$ python3 -q
>>> import numpy as np
>>> np.set_printoptions(precision=3, suppress=True, linewidth=140, legacy="1.25")
>>> tidy = lambda a: np.round(a, 3) + 0
>>> J = np.load("run11.npy")
>>> tidy(J)
array([[ 1.   ,  0.   ,  0.   ,  0.   ,  0.   ],
       [ 0.   ,  0.866,  0.5  ,  0.   ,  0.   ],
       [ 0.   , -0.5  ,  0.866,  0.   ,  0.   ],
       [ 0.   ,  0.   ,  0.   ,  1.   ,  0.   ],
       [ 0.   ,  0.   ,  0.   ,  0.   ,  1.   ]])
>>> # 4 groups of indices that never mix
>>> out = np.linalg.inv(J)
>>> tidy(np.linalg.inv(out))
array([[ 1.   ,  0.   ,  0.   ,  0.   ,  0.   ],
       [ 0.   ,  0.866,  0.5  ,  0.   ,  0.   ],
       [ 0.   , -0.5  ,  0.866,  0.   ,  0.   ],
       [ 0.   ,  0.   ,  0.   ,  1.   ,  0.   ],
       [ 0.   ,  0.   ,  0.   ,  0.   ,  1.   ]])
>>> tidy(out)
array([[ 1.   ,  0.   ,  0.   ,  0.   ,  0.   ],
       [ 0.   ,  0.866, -0.5  ,  0.   ,  0.   ],
       [ 0.   ,  0.5  ,  0.866,  0.   ,  0.   ],
       [ 0.   ,  0.   ,  0.   ,  1.   ,  0.   ],
       [ 0.   ,  0.   ,  0.   ,  0.   ,  1.   ]])
>>> tidy(J @ out)
array([[1., 0., 0., 0., 0.],
       [0., 1., 0., 0., 0.],
       [0., 0., 1., 0., 0.],
       [0., 0., 0., 1., 0.],
       [0., 0., 0., 0., 1.]])
>>> tidy(np.linalg.det(J) * out)
array([[ 1.   ,  0.   ,  0.   ,  0.   ,  0.   ],
       [ 0.   ,  0.866, -0.5  ,  0.   ,  0.   ],
       [ 0.   ,  0.5  ,  0.866,  0.   ,  0.   ],
       [ 0.   ,  0.   ,  0.   ,  1.   ,  0.   ],
       [ 0.   ,  0.   ,  0.   ,  0.   ,  1.   ]])
>>> tidy(np.linalg.slogdet(J)[0])
1.0
>>> tidy(np.linalg.cond(J))
1.0
>>> vec = np.array([1, 1, 2, 1, 0])
>>> tidy(np.sort(np.abs(np.degrees(np.angle(np.linalg.eigvals(J))))))
array([ 0.,  0.,  0., 30., 30.])
>>> rng = np.random.default_rng(202)
>>> arr = np.triu(rng.random((5, 5)) < 0.5, 1).astype(int)
>>> arr = arr + arr.T
>>> arr
array([[0, 1, 0, 0, 1],
       [1, 0, 0, 1, 0],
       [0, 0, 0, 1, 0],
       [0, 1, 1, 0, 0],
       [1, 0, 0, 0, 0]])
>>> np.linalg.matrix_rank(arr, rtol=0.1)
4
>>> np.argsort(-np.linalg.norm(arr, axis=0).round(6), kind="stable")[:3]
array([0, 1, 3])
